$ python -q
>>> import numpy as np
>>> np.set_printoptions(precision=3, suppress=True, linewidth=160)
>>> E = np.loadtxt("out17.csv", delimiter=",")
>>> E
array([[ 0.554, -0.446,  0.446,  0.446,  0.268, -0.089,  0.089,  0.089],
       [-0.446,  0.554,  0.446,  0.446,  0.268, -0.089,  0.089,  0.089],
       [ 0.446,  0.446,  0.554, -0.446, -0.268,  0.089, -0.089, -0.089],
       [ 0.446,  0.446, -0.446,  0.554, -0.268,  0.089, -0.089, -0.089],
       [ 0.268,  0.268, -0.268, -0.268,  0.839,  0.054, -0.054, -0.054],
       [-0.089, -0.089,  0.089,  0.089,  0.054,  0.982,  0.018,  0.018],
       [ 0.089,  0.089, -0.089, -0.089, -0.054,  0.018,  0.982, -0.018],
       [ 0.089,  0.089, -0.089, -0.089, -0.054,  0.018, -0.018,  0.982]])
>>> vec = np.array([1, 1, 1, 1, 0, 2, 1, 3])
>>> target = E @ vec
>>> target
array([ 1.179,  1.179,  0.821,  0.821, -0.107,  2.036,  0.964,  2.964])
>>> np.round(np.linalg.solve(E, target), 3) + 0
array([1., 1., 1., 1., 0., 2., 1., 3.])
>>> np.round(np.linalg.solve(E, E[:, 1]), 3) + 0
array([0., 1., 0., 0., 0., 0., 0., 0.])
>>> np.round(np.linalg.solve(E, -1 * target), 3) + 0
array([-1., -1., -1., -1.,  0., -2., -1., -3.])
>>> ang = np.deg2rad(11)
>>> feats = np.eye(15)
>>> feats[np.ix_([6, 14], [6, 14])] = [[np.cos(ang), -np.sin(ang)], [np.sin(ang), np.cos(ang)]]
>>> feats
array([[ 1.   ,  0.   ,  0.   ,  0.   ,  0.   ,  0.   ,  0.   ,  0.   ,  0.   ,  0.   ,  0.   ,  0.   ,  0.   ,  0.   ,  0.   ],
       [ 0.   ,  1.   ,  0.   ,  0.   ,  0.   ,  0.   ,  0.   ,  0.   ,  0.   ,  0.   ,  0.   ,  0.   ,  0.   ,  0.   ,  0.   ],
       [ 0.   ,  0.   ,  1.   ,  0.   ,  0.   ,  0.   ,  0.   ,  0.   ,  0.   ,  0.   ,  0.   ,  0.   ,  0.   ,  0.   ,  0.   ],
       [ 0.   ,  0.   ,  0.   ,  1.   ,  0.   ,  0.   ,  0.   ,  0.   ,  0.   ,  0.   ,  0.   ,  0.   ,  0.   ,  0.   ,  0.   ],
       [ 0.   ,  0.   ,  0.   ,  0.   ,  1.   ,  0.   ,  0.   ,  0.   ,  0.   ,  0.   ,  0.   ,  0.   ,  0.   ,  0.   ,  0.   ],
       [ 0.   ,  0.   ,  0.   ,  0.   ,  0.   ,  1.   ,  0.   ,  0.   ,  0.   ,  0.   ,  0.   ,  0.   ,  0.   ,  0.   ,  0.   ],
       [ 0.   ,  0.   ,  0.   ,  0.   ,  0.   ,  0.   ,  0.982,  0.   ,  0.   ,  0.   ,  0.   ,  0.   ,  0.   ,  0.   , -0.191],
       [ 0.   ,  0.   ,  0.   ,  0.   ,  0.   ,  0.   ,  0.   ,  1.   ,  0.   ,  0.   ,  0.   ,  0.   ,  0.   ,  0.   ,  0.   ],
       [ 0.   ,  0.   ,  0.   ,  0.   ,  0.   ,  0.   ,  0.   ,  0.   ,  1.   ,  0.   ,  0.   ,  0.   ,  0.   ,  0.   ,  0.   ],
       [ 0.   ,  0.   ,  0.   ,  0.   ,  0.   ,  0.   ,  0.   ,  0.   ,  0.   ,  1.   ,  0.   ,  0.   ,  0.   ,  0.   ,  0.   ],
       [ 0.   ,  0.   ,  0.   ,  0.   ,  0.   ,  0.   ,  0.   ,  0.   ,  0.   ,  0.   ,  1.   ,  0.   ,  0.   ,  0.   ,  0.   ],
       [ 0.   ,  0.   ,  0.   ,  0.   ,  0.   ,  0.   ,  0.   ,  0.   ,  0.   ,  0.   ,  0.   ,  1.   ,  0.   ,  0.   ,  0.   ],
       [ 0.   ,  0.   ,  0.   ,  0.   ,  0.   ,  0.   ,  0.   ,  0.   ,  0.   ,  0.   ,  0.   ,  0.   ,  1.   ,  0.   ,  0.   ],
       [ 0.   ,  0.   ,  0.   ,  0.   ,  0.   ,  0.   ,  0.   ,  0.   ,  0.   ,  0.   ,  0.   ,  0.   ,  0.   ,  1.   ,  0.   ],
       [ 0.   ,  0.   ,  0.   ,  0.   ,  0.   ,  0.   ,  0.191,  0.   ,  0.   ,  0.   ,  0.   ,  0.   ,  0.   ,  0.   ,  0.982]])
>>> # splits into 14 blocks
>>> np.flatnonzero(np.linalg.matrix_power((feats != 0) + (feats.T != 0) + np.eye(15), 15)[10])
array([10])
>>> np.sort(np.linalg.eigvals(feats).real)
array([0.982, 0.982, 1.   , 1.   , 1.   , 1.   , 1.   , 1.   , 1.   , 1.   , 1.   , 1.   , 1.   , 1.   , 1.   ])
>>> round(np.linalg.det(feats), 3)
np.float64(1.0)
